$ python3 -q
>>> import numpy as np
>>> import numpy.linalg as la
>>> np.set_printoptions(precision=1, suppress=True, linewidth=160)
>>> tidy = lambda a: np.round(a, 1) + 0
>>> J = np.load("x.npy")
>>> print(J)
[[  32  -15   -8  -16   33   25   31   -6   -3]
 [  48   -3  -60  -42   52   47   -8   12  -58]
 [  -8    2  -40    4  -24    6  -48   40  -36]
 [ -63    2    8   59 -100  -28  -45   46   32]
 [   9   18    6  -15   23   22   29  -36   25]]
>>> U, sv, Vh = la.svd(J)
>>> V = Vh[:(sv > 1e-8).sum()]
>>> rng = np.random.default_rng(44)
>>> x = J[4] + 4 * J[0] + rng.integers(2) * np.eye(9)[5]
>>> print(x)
[137. -42. -26. -79. 155. 123. 153. -60.  13.]
>>> print(np.allclose(V.T @ V @ x, x))
False
>>> print(la.matrix_rank(np.vstack([J, x])))
5
>>> print(tidy(np.diag(V.T @ V)))
[0.3 0.5 0.4 0.2 0.5 0.6 0.5 0.5 0.5]
>>> print(tidy(la.norm(x - V.T @ V @ x)))
0.6
>>> m1 = np.loadtxt("sample3.csv", delimiter=",")
>>> print(m1)
[[4.1 4.  2.  0.  2.  1.  1.  5.  1. ]
 [2.  0.1 9.  0.  0.  1.  1.  1.  7. ]
 [1.  2.  2.1 2.  0.  2.  5.  6.  8. ]
 [9.  5.  4.  1.1 7.  1.  0.  1.  9. ]
 [2.  8.  3.  2.  9.1 4.  2.  0.  2. ]
 [0.  5.  8.  8.  3.  0.1 7.  6.  3. ]
 [7.  1.  7.  0.  6.  1.  7.1 4.  7. ]
 [4.  3.  7.  6.  9.  3.  2.  1.1 5. ]
 [4.  4.  2.  0.  2.  1.  1.  5.  1.1]]
>>> q, V = la.qr(m1[:, :3])[0], la.qr(m1[:, 3:])[0]
>>> sv = la.svd(q.T @ V, compute_uv=False)
>>> print(tidy(la.norm(q @ q.T - V @ V.T, 2)))
1.0
>>> print(tidy(np.sort(np.abs(la.eigvals(m1)))))
[ 0.1  5.2  5.6  5.6  6.   6.   6.5  6.5 29.3]
>>> print((m1 + m1.T) / 2)
[[4.1 3.  1.5 4.5 2.  0.5 4.  4.5 2.5]
 [3.  0.1 5.5 2.5 4.  3.  1.  2.  5.5]
 [1.5 5.5 2.1 3.  1.5 5.  6.  6.5 5. ]
 [4.5 2.5 3.  1.1 4.5 4.5 0.  3.5 4.5]
 [2.  4.  1.5 4.5 9.1 3.5 4.  4.5 2. ]
 [0.5 3.  5.  4.5 3.5 0.1 4.  4.5 2. ]
 [4.  1.  6.  0.  4.  4.  7.1 3.  4. ]
 [4.5 2.  6.5 3.5 4.5 4.5 3.  1.1 5. ]
 [2.5 5.5 5.  4.5 2.  2.  4.  5.  1.1]]
>>> print(np.allclose(m1 @ m1.T, m1.T @ m1))
False
>>> print((m1 - m1.T) / 2)
[[ 0.   1.   0.5 -4.5  0.   0.5 -3.   0.5 -1.5]
 [-1.   0.   3.5 -2.5 -4.  -2.   0.  -1.   1.5]
 [-0.5 -3.5  0.  -1.  -1.5 -3.  -1.  -0.5  3. ]
 [ 4.5  2.5  1.   0.   2.5 -3.5  0.  -2.5  4.5]
 [ 0.   4.   1.5 -2.5  0.   0.5 -2.  -4.5  0. ]
 [-0.5  2.   3.   3.5 -0.5  0.   3.   1.5  1. ]
 [ 3.   0.   1.   0.   2.  -3.   0.   1.   3. ]
 [-0.5  1.   0.5  2.5  4.5 -1.5 -1.   0.   0. ]
 [ 1.5 -1.5 -3.  -4.5  0.  -1.  -3.   0.   0. ]]
>>> print(np.allclose(m1, m1.T))
False
>>> print(np.trace(m1))
25.9
>>> E = np.load("block11.npy")
>>> print(E)
[[ 4  5  6  7  8  9 10 11]
 [12 13 14 15 16 17 18 19]
 [20 21 22 23 24 25 26 27]
 [28 29 30 31 32 33 34 35]
 [36 37 38 39 40 41 42 43]
 [44 45 46 47 48 49 50 51]
 [52 53 54 55 56 57 58 59]
 [60 61 62 63 64 65 66 67]
 [68 69 70 71 72 73 74 75]]
>>> print(la.lstsq(E[:-1].T, E[-1])[2])
2
>>> A2 = E / la.norm(E, axis=1, keepdims=True)
>>> cov = A2 @ A2.T
>>> print(tidy(np.degrees(np.arccos(np.clip(cov[6, 8], -1, 1)))))
0.5
>>> print((np.abs(cov) > 0.9).astype(int))
[[1 1 1 1 1 1 1 1 1]
 [1 1 1 1 1 1 1 1 1]
 [1 1 1 1 1 1 1 1 1]
 [1 1 1 1 1 1 1 1 1]
 [1 1 1 1 1 1 1 1 1]
 [1 1 1 1 1 1 1 1 1]
 [1 1 1 1 1 1 1 1 1]
 [1 1 1 1 1 1 1 1 1]
 [1 1 1 1 1 1 1 1 1]]
>>> print((cov - 2 * np.eye(9)).round(6).argmax(axis=1))
[1 2 3 4 5 6 7 8 7]
>>> print(np.argwhere(np.triu(np.abs(cov) > 0.95, 1)))
[[0 1]
 [0 2]
 [0 3]
 [0 4]
 [0 5]
 [0 6]
 [0 7]
 [0 8]
 [1 2]
 [1 3]
 [1 4]
 [1 5]
 [1 6]
 [1 7]
 [1 8]
 [2 3]
 [2 4]
 [2 5]
 [2 6]
 [2 7]
 [2 8]
 [3 4]
 [3 5]
 [3 6]
 [3 7]
 [3 8]
 [4 5]
 [4 6]
 [4 7]
 [4 8]
 [5 6]
 [5 7]
 [5 8]
 [6 7]
 [6 8]
 [7 8]]
>>> U, sv, Vh = la.svd(E)
>>> V = Vh[:(sv > 1e-8).sum()]
>>> x = E[8] + 2 * E[5] + rng.integers(2) * np.eye(8)[3]
>>> print(x)
[156. 159. 162. 165. 168. 171. 174. 177.]
>>> print(tidy(la.norm(x - V.T @ V @ x)))
0.0
>>> print(np.allclose(V.T @ V @ x, x))
True
>>> print(tidy(np.diag(V.T @ V)))
[0.4 0.3 0.2 0.1 0.1 0.2 0.3 0.4]
>>> feats = np.loadtxt("run14.csv", delimiter=",")
>>> print(tidy(feats))
[[ 0.  -1.   0.8 -0.5  0.  -0.6]
 [ 0.1  1.1  0.9  0.5 -0.8  0.7]
 [ 0.2 -2.3  0.4 -0.7 -0.1 -0.1]]
>>> A2 = feats / la.norm(feats, axis=1, keepdims=True)
>>> cov = A2 @ A2.T
>>> print(np.argwhere(np.triu(np.abs(cov) > 0.95, 1)))
[]
>>> print((np.abs(cov) > 0.9).astype(int))
[[1 0 0]
 [0 1 0]
 [0 0 1]]
>>> U, sv, Vh = la.svd(feats, full_matrices=False)
>>> print((sv > 1e-8).sum())
3
>>> print(tidy(np.cumsum(sv ** 2) / np.sum(sv ** 2)))
[0.8 1.  1. ]
>>> print(tidy(Vh @ Vh.T))
[[1. 0. 0.]
 [0. 1. 0.]
 [0. 0. 1.]]
>>> print(tidy(np.abs(Vh[0])))
[0.  0.9 0.1 0.3 0.1 0.2]
>>> print(U.shape, sv.shape, Vh.shape)
(3, 3) (3,) (3, 6)
